% python3 -q
>>> import numpy as np
>>> from numpy import linalg as LA
>>> np.set_printoptions(precision=1, suppress=True, linewidth=200)
>>> Y = np.array([[1, 2, 0, 1, 1, 1, 0, 0, 2, 3, 0, 1],
...     [2, 1, 3, 3, 2, 0, 3, 1, 3, 2, 0, 3],
...     [0, 3, 3, 2, 3, 0, 1, 1, 3, 3, 3, 2],
...     [2, 3, 3, 1, 1, 2, 3, 3, 3, 2, 1, 2],
...     [2, 1, 1, 1, 0, 2, 3, 0, 3, 0, 1, 2],
...     [1, 1, 2, 3, 1, 1, 3, 3, 3, 1, 0, 3],
...     [1, 2, 1, 0, 3, 0, 2, 1, 1, 1, 3, 1],
...     [3, 3, 2, 3, 2, 0, 2, 1, 3, 2, 1, 3],
...     [0, 3, 3, 3, 0, 0, 0, 1, 0, 1, 2, 1],
...     [1, 0, 3, 3, 1, 2, 3, 2, 3, 1, 1, 3],
...     [2, 1, 2, 2, 1, 2, 2, 0, 2, 1, 2, 3],
...     [3, 0, 2, 3, 1, 3, 2, 3, 0, 0, 3, 1]])
>>> arr = Y + Y.T
>>> print(arr)
[[2 4 0 3 3 2 1 3 2 4 2 4]
 [4 2 6 6 3 1 5 4 6 2 1 3]
 [0 6 6 5 4 2 2 3 6 6 5 4]
 [3 6 5 2 2 5 3 6 6 5 3 5]
 [3 3 4 2 0 3 6 2 3 1 2 3]
 [2 1 2 5 3 2 3 3 3 3 2 6]
 [1 5 2 3 6 3 4 3 1 4 5 3]
 [3 4 3 6 2 3 3 2 4 4 1 6]
 [2 6 6 6 3 3 1 4 0 4 4 1]
 [4 2 6 5 1 3 4 4 4 2 2 3]
 [2 1 5 3 2 2 5 1 4 2 4 6]
 [4 3 4 5 3 6 3 6 1 3 6 2]]
>>> # symmetric
>>> O, r_ = LA.qr(arr)
>>> print(np.abs(np.diag(r_)))
[9.6 9.6 6.5 5.5 4.2 3.4 4.3 1.9 5.2 0.9 1.8 0.9]
>>> print(np.round(O.T @ O, 1) + 0)
[[1. 0. 0. 0. 0. 0. 0. 0. 0. 0. 0. 0.]
 [0. 1. 0. 0. 0. 0. 0. 0. 0. 0. 0. 0.]
 [0. 0. 1. 0. 0. 0. 0. 0. 0. 0. 0. 0.]
 [0. 0. 0. 1. 0. 0. 0. 0. 0. 0. 0. 0.]
 [0. 0. 0. 0. 1. 0. 0. 0. 0. 0. 0. 0.]
 [0. 0. 0. 0. 0. 1. 0. 0. 0. 0. 0. 0.]
 [0. 0. 0. 0. 0. 0. 1. 0. 0. 0. 0. 0.]
 [0. 0. 0. 0. 0. 0. 0. 1. 0. 0. 0. 0.]
 [0. 0. 0. 0. 0. 0. 0. 0. 1. 0. 0. 0.]
 [0. 0. 0. 0. 0. 0. 0. 0. 0. 1. 0. 0.]
 [0. 0. 0. 0. 0. 0. 0. 0. 0. 0. 1. 0.]
 [0. 0. 0. 0. 0. 0. 0. 0. 0. 0. 0. 1.]]
>>> Y = arr / np.sqrt((arr ** 2).mean(axis=1, keepdims=True))
>>> print(Y[1])
[1.  0.5 1.5 1.5 0.7 0.2 1.2 1.  1.5 0.5 0.2 0.7]
>>> print(LA.matrix_rank(Y) == LA.matrix_rank(arr))
True
>>> rng = np.random.default_rng(7468)
>>> z = rng.permutation(12)
>>> print(z)
[ 7  8  9  3  6  2  0 10  1  5  4 11]
>>> Y = arr[z][:, z]
>>> print(np.diag(Y))
[2 0 2 2 4 6 2 4 2 2 0 2]
>>> print(np.trace(Y))
28
>>> print(Y)
[[2 4 4 6 3 3 3 1 4 3 2 6]
 [4 0 4 6 1 6 2 4 6 3 3 1]
 [4 4 2 5 4 6 4 2 2 3 1 3]
 [6 6 5 2 3 5 3 3 6 5 2 5]
 [3 1 4 3 4 2 1 5 5 3 6 3]
 [3 6 6 5 2 6 0 5 6 2 4 4]
 [3 2 4 3 1 0 2 2 4 2 3 4]
 [1 4 2 3 5 5 2 4 1 2 2 6]
 [4 6 2 6 5 6 4 1 2 1 3 3]
 [3 3 3 5 3 2 2 2 1 2 3 6]
 [2 3 1 2 6 4 3 2 3 3 0 3]
 [6 1 3 5 3 4 4 6 3 6 3 2]]
>>> print(np.allclose(Y, arr))
False
>>> print(np.sort(np.abs(LA.eigvals(Y))))
[ 0.2  0.8  1.   1.6  3.8  3.8  5.7  6.   6.6  7.9 10.3 41.3]
>>> T = np.stack([arr, -3 * arr, arr[::-1]])
>>> print(np.einsum("bij,cij->bc", T, T))
[[ 2016 -6048  1624]
 [-6048 18144 -4872]
 [ 1624 -4872  2016]]
>>> print(T.shape)
(3, 12, 12)
>>> print(T.sum(axis=0))
[[  0  -5   4  -1  -3   2   1   0  -3  -5   2  -6]
 [ -6  -3  -7  -9  -4   0  -5  -7  -8  -2   2   0]
 [  4 -10  -6  -5  -7  -1   0  -2  -8 -10  -8  -5]
 [ -4  -6  -4   2  -1  -7  -5  -8 -12  -6  -2  -9]
 [ -3  -2  -5   2   2  -3  -9  -2  -2   2  -3   0]
 [ -3   3  -2  -7   0  -1  -2  -3  -5  -2   1  -9]
 [  0  -9  -2  -1  -9  -4  -5  -3   1  -5  -8   0]
 [ -3  -5  -2 -10  -4  -3   0  -2  -5  -7   0  -9]
 [ -1  -6  -7 -10  -4  -1   1  -2   6  -3  -5   3]
 [ -8   2  -6  -5   2  -4  -6  -5  -2   2   1  -2]
 [  0   0  -4   0  -1  -3  -5   2  -2  -2  -7  -9]
 [ -6  -2  -8  -7  -3 -10  -5  -9   0  -2 -10   0]]
>>> print(LA.norm(T, axis=(1, 2)))
[ 44.9 134.7  44.9]
>>> X = np.load("x.npy")
>>> print(X)
[[ 2  2  2  2  2  2  2  2  2  2]
 [ 2  4  4  4  4  4  4  4  4  4]
 [ 2  4  6  6  6  6  6  6  6  6]
 [ 2  4  6  8  8  8  8  8  8  8]
 [ 2  4  6  8 10 10 10 10 10 10]
 [ 2  4  6  8 10 12 12 12 12 12]
 [ 2  4  6  8 10 12 14 14 14 14]
 [ 2  4  6  8 10 12 14 16 16 16]
 [ 2  4  6  8 10 12 14 16 18 18]
 [ 2  4  6  8 10 12 14 16 18 20]]
>>> # symmetric, so the eigenvalues are real
>>> z = rng.permutation(10)
>>> Y = X[:, z] * rng.choice([-1, 1], 10)
>>> print(Y)
[[  2   2  -2  -2   2   2  -2   2  -2  -2]
 [  4   4  -4  -4   2   4  -4   4  -4  -4]
 [  6   6  -6  -6   2   6  -6   6  -6  -4]
 [  8   8  -8  -8   2   8  -8   8  -6  -4]
 [  8  10 -10 -10   2  10 -10  10  -6  -4]
 [  8  12 -12 -10   2  12 -12  12  -6  -4]
 [  8  14 -14 -10   2  12 -14  14  -6  -4]
 [  8  14 -16 -10   2  12 -16  16  -6  -4]
 [  8  14 -16 -10   2  12 -18  18  -6  -4]
 [  8  14 -16 -10   2  12 -20  18  -6  -4]]
>>> left, _, Vt = LA.svd(X.T @ Y)
>>> print(z)
[3 6 7 4 0 5 9 8 2 1]
>>> T = np.stack([X, -3 * X, X[::-1]])
>>> print((T @ X.T).shape)
(3, 10, 10)
>>> print(np.einsum("bij,cij->bc", T, T))
[[  8140 -24420   5640]
 [-24420  73260 -16920]
 [  5640 -16920   8140]]
>>> f = np.array([2, 1])
>>> print(np.polyval(f, X[8]))
[ 5  9 13 17 21 25 29 33 37 37]
>>> print(np.cross(X[8, :3], X[6, :3]))
[0 0 0]
>>> print(np.convolve(X[8], f))
[ 4 10 16 22 28 34 40 46 52 54 18]
>>> x = np.ones(10)
>>> for _ in range(7):
...     x = X @ x
...     x /= LA.norm(x)
...     print(round(x @ X @ x, 1))
... 
89.4
89.5
89.5
89.5
89.5
89.5
89.5
>>> print(np.round(LA.eigvalsh(X)[-1], 1))
89.5
>>> W0 = np.load("sample14.npy")
>>> print(W0)
[[ -5   3  -5  -5   0  -3   4  -4   2   3  -4]
 [ -6   0  -4  -9   5  -3   2  -4  -2   4  -2]
 [ -1  -1  -1  -9   7   1  -2  -6   0   4  -3]
 [ -6   1  -2 -13  10   3   2 -10   5  -1  -1]
 [ -7   6   3 -17   7   6   4  -5   3  -2  -4]
 [ -3  10  -1 -12   6   5   2  -3   2  -5  -6]
 [ -8   9  -5 -14   2   9  -1  -8   5  -2  -9]
 [ -3   8  -2 -17   0  10  -2 -12   8  -2 -11]
 [ -4  10  -1 -14   1   6   1 -15   5  -7  -6]
 [ -9  12   4 -18   1  11  -2 -20   8  -6  -3]
 [ -9   8   2 -15  -1  10  -1 -17   7  -5  -6]
 [-13  12   0 -20   1  10  -3 -14   3  -9  -5]
 [ -9  12  -4 -20   5  10   2 -11  -1 -12  -1]
 [-14  12  -6 -20   3   7  -2  -6  -1 -17  -6]
 [-14   8  -7 -17  -2   2  -7 -10   2 -21  -3]
 [-13   8 -11 -13  -6   6  -2  -6   6 -24  -5]
 [-17   7  -8 -12 -11   2  -3  -9   7 -27 -10]
 [-12  10 -10 -12 -10   4  -2  -8  10 -31  -5]]
>>> Y = np.c_[W0[:, :9] @ np.array([[2, -4, -2, 5, 5, -5, 3, -1, -5],
...     [-3, 0, 4, 5, 0, -3, 0, 3, -2],
...     [-2, -5, -2, 4, 5, 5, 5, 0, 2],
...     [-4, 2, 0, -1, -3, 4, -3, -5, 3],
...     [3, -5, 2, -1, 1, -3, 2, 4, 3],
...     [5, -4, -4, 4, -3, 4, -5, 2, -5],
...     [3, 3, 4, 4, -4, 1, -2, 0, -1],
...     [-1, 5, 3, 4, -2, 4, -4, 5, 5],
...     [-1, 2, 2, 5, 5, -3, 4, -1, 3]]), np.array([9, -3, 9, 8, -9, -1, 1, 7, 4, -1, 5, -6, -1, -1, 0, 7, -4, -1])]
>>> print(Y)
[[  10   43   52  -27  -24  -59    6   11   -9    9]
 [  44   -5   34  -72  -19  -61   18   47   -3   -3]
 [  65  -84  -16  -40   41  -76   56   43  -34    9]
 [  97  -88   16  -25   37 -106   72   65  -37    8]
 [  95  -87   29   52   29  -58   53  122  -51   -9]
 [  64  -62   43   63   15  -82   25  110  -61   -1]
 [  74  -50   12   22   -3  -86    6   86  -93    1]
 [  90 -102  -26   58   68 -121   66   64 -140    7]
 [  66  -98   -3   32   51 -124   75   40 -132    4]
 [  74 -159  -36   44   85 -108  110   53 -151   -1]
 [  68 -113  -37   22   52  -76   74   32 -128    5]
 [  73 -106  -12    1   21  -82   47  100 -124   -6]
 [ 117 -100   17   13  -21 -105    9  131 -142   -1]
 [  73  -35   38  -26  -43  -80  -17  147  -83   -1]
 [  21   -8    8  -89   -4  -96   22   67  -64    0]
 [  30   63   30  -28  -55  -68  -45   54  -70    7]
 [ -21   91   23  -64  -41  -43  -17    6  -45   -4]
 [  -4   82   36   -2  -22  -86  -14   20  -74   -1]]
>>> print(np.round(LA.norm(Y - W0 @ LA.lstsq(W0, Y)[0], axis=0), 1) + 0)
[ 0.   0.   0.   0.   0.   0.   0.   0.   0.  11.9]
>>> print(np.round(LA.lstsq(W0, Y[:, 0])[0], 1) + 0)
[ 2. -3. -2. -4.  3.  5.  3. -1. -1.  0.  0.]
>>> f = np.array([3, 0, -3])
>>> print(np.correlate(W0[17], W0[12], "full"))
[  12  134  -98  254   30  138  116  304 -298 -195  949    3  182   65   36 -433  477  416 -442  219   45]
>>> print(np.convolve(W0[17], f))
[-36  30   6 -66   0  48  24 -36  36 -69 -45  93  15]
>>> m1 = np.load("w.npy")
>>> print(m1)
[[ 2. -2.  1.  1. -2. -1. -3. -1.  2. -2.  2. -3.]
 [-2.  2.  2.  2. -1. -3. -2. -2. -3.  0. -3. -1.]
 [-1. -1.  2.  2.  2.  1. -2. -1. -2. -2.  1.  1.]
 [ 0.  0.  0. -2. -2. -1.  2. -2.  1. -2. -1. -1.]
 [ 0.  0.  0.  0. -1.  0. -2.  1.  2.  1. -2.  1.]
 [ 0.  0.  0.  1. -2. -1. -1. -2.  2.  2.  0.  2.]
 [ 0.  0.  0.  2. -2.  0. -1.  1.  1. -2.  2.  0.]
 [ 0.  0.  0. -1. -2. -2.  0.  2. -2. -1. -2.  1.]
 [ 0.  0.  0.  0. -2.  0.  1.  1. -1.  1. -1.  1.]
 [ 0.  0.  0.  0.  0.  0.  2.  1.  1. -1. -1. -1.]
 [ 0.  0.  0.  2.  1.  2.  1.  1.  1.  0. -1.  0.]
 [ 0.  0.  0.  0. -2.  1. -1. -2.  2.  0.  0.  2.]]
>>> print(LA.matrix_power(m1, 2))
[[  7.  -9.   0.  -4.  14.   8.   9.   2.  -6.  -1.   8. -11.]
 [-10.   6.   6.  -9.  22.  -4.   4. -13. -20.  -8.  -2. -10.]
 [ -2.  -2.   1.  -3.   8.   8.  -4. -12.   8.   3.  -2.   9.]
 [  0.   0.   0.   7.   7.   4.  -4.   2.  -8.   1.  16.  -3.]
 [  0.   0.   0.  -9.  -5.  -5.   5.  -2.  -7.   3.  -5.   3.]
 [  0.   0.   0.  -3.   0.   6.  12.  -7.   2.  -2.   1.  -3.]
 [  0.   0.   0.  -3.  -2.   0.   8.  -4.  -6.  -2.  -3.   0.]
 [  0.   0.   0.  -6.   4.  -4.  -3.   1. -12.  -7.   6.  -2.]
 [  0.   0.   0.  -1.  -3.  -3.   2.  -2.  -2.  -7.   5.  -1.]
 [  0.   0.   0.   1.  -7.  -5.  -3.   5.  -5.  -3.   3.   1.]
 [  0.   0.   0.  -3. -16.  -8.  -1.  -4.   5.  -1.  -4.   5.]
 [  0.   0.   0.   1.  -2.   5.   4. -11.   3.   6.   4.   4.]]
>>> print(np.trace(m1))
2.0
>>> print((m1 - m1.T) / 2)
[[ 0.   0.   1.   0.5 -1.  -0.5 -1.5 -0.5  1.  -1.   1.  -1.5]
 [ 0.   0.   1.5  1.  -0.5 -1.5 -1.  -1.  -1.5  0.  -1.5 -0.5]
 [-1.  -1.5  0.   1.   1.   0.5 -1.  -0.5 -1.  -1.   0.5  0.5]
 [-0.5 -1.  -1.   0.  -1.  -1.   0.  -0.5  0.5 -1.  -1.5 -0.5]
 [ 1.   0.5 -1.   1.   0.   1.   0.   1.5  2.   0.5 -1.5  1.5]
 [ 0.5  1.5 -0.5  1.  -1.   0.  -0.5  0.   1.   1.  -1.   0.5]
 [ 1.5  1.   1.   0.   0.   0.5  0.   0.5  0.  -2.   0.5  0.5]
 [ 0.5  1.   0.5  0.5 -1.5  0.  -0.5  0.  -1.5 -1.  -1.5  1.5]
 [-1.   1.5  1.  -0.5 -2.  -1.   0.   1.5  0.   0.  -1.  -0.5]
 [ 1.   0.   1.   1.  -0.5 -1.   2.   1.   0.   0.  -0.5 -0.5]
 [-1.   1.5 -0.5  1.5  1.5  1.  -0.5  1.5  1.   0.5  0.   0. ]
 [ 1.5  0.5 -0.5  0.5 -1.5 -0.5 -0.5 -1.5  0.5  0.5  0.   0. ]]
>>> print((m1 + m1.T) / 2)
[[ 2.  -2.   0.   0.5 -1.  -0.5 -1.5 -0.5  1.  -1.   1.  -1.5]
 [-2.   2.   0.5  1.  -0.5 -1.5 -1.  -1.  -1.5  0.  -1.5 -0.5]
 [ 0.   0.5  2.   1.   1.   0.5 -1.  -0.5 -1.  -1.   0.5  0.5]
 [ 0.5  1.   1.  -2.  -1.   0.   2.  -1.5  0.5 -1.   0.5 -0.5]
 [-1.  -0.5  1.  -1.  -1.  -1.  -2.  -0.5  0.   0.5 -0.5 -0.5]
 [-0.5 -1.5  0.5  0.  -1.  -1.  -0.5 -2.   1.   1.   1.   1.5]
 [-1.5 -1.  -1.   2.  -2.  -0.5 -1.   0.5  1.   0.   1.5 -0.5]
 [-0.5 -1.  -0.5 -1.5 -0.5 -2.   0.5  2.  -0.5  0.  -0.5 -0.5]
 [ 1.  -1.5 -1.   0.5  0.   1.   1.  -0.5 -1.   1.   0.   1.5]
 [-1.   0.  -1.  -1.   0.5  1.   0.   0.   1.  -1.  -0.5 -0.5]
 [ 1.  -1.5  0.5  0.5 -0.5  1.   1.5 -0.5  0.  -0.5 -1.   0. ]
 [-1.5 -0.5  0.5 -0.5 -0.5  1.5 -0.5 -0.5  1.5 -0.5  0.   2. ]]
>>> print(np.sort(np.abs(LA.eigvals(m1))))
[1.7 1.7 2.1 2.1 2.1 2.4 2.4 3.3 3.8 3.8 3.9 4. ]
>>> x = np.array([1, -2, 0, -2, -1, 3, 0, -1, 0, -1, 0, 3])
>>> rhs = m1 @ x
>>> print(rhs)
[ -3. -19.   4.   4.   2.   3.  -1.   0.   3.  -3.   0.  13.]
>>> print(np.round(LA.solve(m1, rhs), 1) + 0)
[ 1. -2.  0. -2. -1.  3.  0. -1.  0. -1.  0.  3.]
>>> print(np.round(LA.solve(m1, -3 * rhs), 1) + 0)
[-3.  6.  0.  6.  3. -9.  0.  3.  0.  3.  0. -9.]
>>> print(LA.solve(m1, m1[:, 2]))
[ 0. -0.  1. -0. -0.  0.  0. -0.  0.  0. -0.  0.]
>>> z = rng.permutation(12)
>>> print(z)
[10  4  5 11  6  3  2  8  7  9  0  1]
>>> Y = m1[z][:, z]
>>> print(round(LA.det(Y), 1), np.round(LA.det(m1[z]), 1))
-126276.0 -126276.0
>>> print(Y)
[[-1.  1.  2.  0.  1.  2.  0.  1.  1.  0.  0.  0.]
 [-2. -1.  0.  1. -2.  0.  0.  2.  1.  1.  0.  0.]
 [ 0. -2. -1.  2. -1.  1.  0.  2. -2.  2.  0.  0.]
 [ 0. -2.  1.  2. -1.  0.  0.  2. -2.  0.  0.  0.]
 [ 2. -2.  0.  0. -1.  2.  0.  1.  1. -2.  0.  0.]
 [-1. -2. -1. -1.  2. -2.  0.  1. -2. -2.  0.  0.]
 [ 1.  2.  1.  1. -2.  2.  2. -2. -1. -2. -1. -1.]
 [-1. -2.  0.  1.  1.  0.  0. -1.  1.  1.  0.  0.]
 [-2. -2. -2.  1.  0. -1.  0. -2.  2. -1.  0.  0.]
 [-1.  0.  0. -1.  2.  0.  0.  1.  1. -1.  0.  0.]
 [ 2. -2. -1. -3. -3.  1.  1.  2. -1. -2.  2. -2.]
 [-3. -1. -3. -1. -2.  2.  2. -3. -2.  0. -2.  2.]]
>>> f = np.array([-3, 6, 0])
>>> print(np.array([np.convolve(row, f, "same") for row in m1]))
[[ 18. -15.   3.  12.  -9.   3. -15. -12.  18. -18.  21. -18.]
 [-18.   6.   6.  15.   3. -12.  -6.  -3. -18.   9. -15.  -6.]
 [ -3. -12.   6.   6.   9.  12.  -9.   0.  -6. -15.   3.   6.]
 [  0.   0.   6.  -6.  -9. -12.  18. -15.  12.  -9.  -3.  -6.]
 [  0.   0.   0.   3.  -6.   6. -15.   0.   9.  12. -15.   6.]
 [  0.   0.  -3.  12.  -9.  -3.   0. -18.   6.  12.  -6.  12.]
 [  0.   0.  -6.  18. -12.   3.  -9.   3.  12. -18.  12.   0.]
 [  0.   0.   3.   0.  -6. -12.  -6.  18.  -9.   0. -15.   6.]
 [  0.   0.   0.   6. -12.  -3.   3.   9.  -9.   9.  -9.   6.]
 [  0.   0.   0.   0.   0.  -6.   9.   3.   9.  -3.  -3.  -6.]
 [  0.   0.  -6.   9.   0.   9.   3.   3.   6.   3.  -6.   0.]
 [  0.   0.   0.   6. -15.   9.   0. -18.  12.   0.  -6.  12.]]
>>> print(np.convolve(m1[1], f))
[  6. -18.   6.   6.  15.   3. -12.  -6.  -3. -18.   9. -15.  -6.   0.]
